% python3 -q
>>> import numpy as np
>>> import numpy.linalg as la
>>> np.set_printoptions(suppress=True, linewidth=200)
>>> def rnd(a):
...     return np.round(a, 3) + 0
... 
>>> K = np.load("m.npy")
>>> K
array([[43,  2,  2],
       [ 1, 20,  2],
       [ 1,  0, 40]])
>>> U, sigma, VT = la.svd(K, full_matrices=False)
>>> rnd(U.T @ U)
array([[1., 0., 0.],
       [0., 1., 0.],
       [0., 0., 1.]])
>>> (sigma > 1e-8).sum()
np.int64(3)
>>> np.allclose(U * sigma @ VT, K)
True
>>> rnd(VT @ VT.T)
array([[1., 0., 0.],
       [0., 1., 0.],
       [0., 0., 1.]])
>>> rnd(np.sort(np.abs(la.eigvals(K))))
array([19.922, 39.404, 43.675])
>>> np.trace(K)
np.int64(103)
>>> rnd(np.abs(la.eigvals(K)).max())
np.float64(43.675)
>>> la.determinant(K)
Traceback (most recent call last):
  File "<python-input-14>", line 1, in <module>
    la.determinant(K)
    ^^^^^^^^^^^^^^
AttributeError: module 'numpy.linalg' has no attribute 'determinant'
>>> assert K == K.T
Traceback (most recent call last):
  File "<python-input-15>", line 1, in <module>
    assert K == K.T
           ^^^^^^^^
ValueError: The truth value of an array with more than one element is ambiguous. Use a.any() or a.all()
>>> np.allclose(K @ K.T, K.T @ K)
False
>>> (K + K.T) / 2
array([[43. ,  1.5,  1.5],
       [ 1.5, 20. ,  1. ],
       [ 1.5,  1. , 40. ]])
>>> rng = np.random.default_rng(78)
>>> z = rng.permutation(3)
>>> z
array([0, 2, 1])
>>> other = K[z][:, z]
>>> rnd(np.sort(np.abs(la.eigvals(other))))
array([19.922, 39.404, 43.675])
>>> rnd(la.det(other)), rnd(la.det(K[z]))
(np.float64(34284.0), np.float64(-34284.0))
>>> other
array([[43,  2,  2],
       [ 1, 40,  0],
       [ 1,  2, 20]])
>>> np.einsum("ii->", other)
np.int64(103)
>>> np.einsum("ij,ji->", other, other)
np.int64(3857)
>>> rnd(la.det(other[::-1]))
np.float64(-34284.0)
>>> hat = np.triu(np.array([[3, 0, 1], [3, 1, 3], [0, 0, 1]]), 1) + np.eye(3)
>>> other = hat @ K @ la.inv(hat)
>>> hat @ K - K @ hat
array([[ 1.,  0., -9.],
       [ 3.,  0., 59.],
       [ 0.,  0., -1.]])
>>> rnd(np.poly(other))
array([     1.,   -103.,   3376., -34284.])
>>> other
array([[44.,  2., -8.],
       [ 4., 20., 58.],
       [ 1.,  0., 39.]])
>>> X = np.loadtxt("case1.csv", delimiter=",")
>>> X
array([[ 0.5,  0.8,  3.3,  2. ,  0.6],
       [-1. , -0.5, -0.3, -0.5,  0.7],
       [ 1.4,  0.9, -4.2, -2.4, -0.3],
       [-1.8, -0.1,  4.5,  1. , -0.9],
       [ 1.1,  1.1,  1.5, -0.8, -0.8]])
>>> q, evecs = la.qr(X[:, :3])[0], la.qr(X[:, 3:])[0]
>>> sigma = la.svd(q.T @ evecs, compute_uv=False)
>>> rnd(np.degrees(np.arccos(sigma.clip(0, 1))))
array([17.725, 57.139])
>>> (sigma > 0.9).sum()
np.int64(1)
>>> rnd(la.norm(q @ q.T - evecs @ evecs.T, 2))
np.float64(1.0)
>>> rnd(la.det(X.T))
np.float64(16.98)
>>> rnd(la.det(X[::-1]))
np.float64(16.98)
>>> rnd(np.poly(X))
array([  1.   ,   4.   ,   7.21 ,  -9.814,  -3.908, -16.98 ])
>>> rnd(la.eigvals(X))
array([-2.439+2.287j, -2.439-2.287j,  1.415+0.j   , -0.268+1.j   , -0.268-1.j   ])
>>> hat = np.triu(np.array([[-1, 2, 1, 3, 0],
...     [1, 2, 1, -2, -3],
...     [1, 3, 1, -1, 2],
...     [-2, 2, -3, 3, -2],
...     [2, -1, -3, 3, -2]]), 1) + np.eye(5)
>>> other = hat @ X @ la.inv(hat)
>>> rnd(hat @ X - X @ hat)
array([[ -6. ,  -1.4,   7.4,   3. ,  -1.8],
       [  1.7,  -0.2, -16.2,  -0.3,   2. ],
       [  4. ,  -0.5,  -3.8,  -9.2,   5.6],
       [ -2.2,   1.4,  -1.1,  11.3,  -5.7],
       [  0. ,  -2.2,  -2.2,   0.4,  -1.3]])
>>> z = rng.permutation(5)
>>> other = X[:, z] * rng.choice([-1, 1], 5)
>>> other
array([[-3.3,  0.5, -0.6, -0.8, -2. ],
       [ 0.3, -1. , -0.7,  0.5,  0.5],
       [ 4.2,  1.4,  0.3, -0.9,  2.4],
       [-4.5, -1.8,  0.9,  0.1, -1. ],
       [-1.5,  1.1,  0.8, -1.1,  0.8]])
>>> U, _, VT = la.svd(X.T @ other)
>>> rnd(U @ VT)
array([[ 0.,  1.,  0.,  0.,  0.],
       [ 0.,  0.,  0., -1.,  0.],
       [-1.,  0.,  0.,  0.,  0.],
       [ 0.,  0.,  0.,  0., -1.],
       [ 0.,  0., -1.,  0.,  0.]])
>>> cov = X.T @ X
>>> rnd(la.svd(X, compute_uv=False) ** 2)
array([61.994,  8.192,  4.672,  0.712,  0.171])
>>> rnd(la.eigvalsh(cov)[::-1])
array([61.994,  8.192,  4.672,  0.712,  0.171])
>>> (X @ X.T).shape
(5, 5)
>>> np.allclose(cov, cov.T)
True
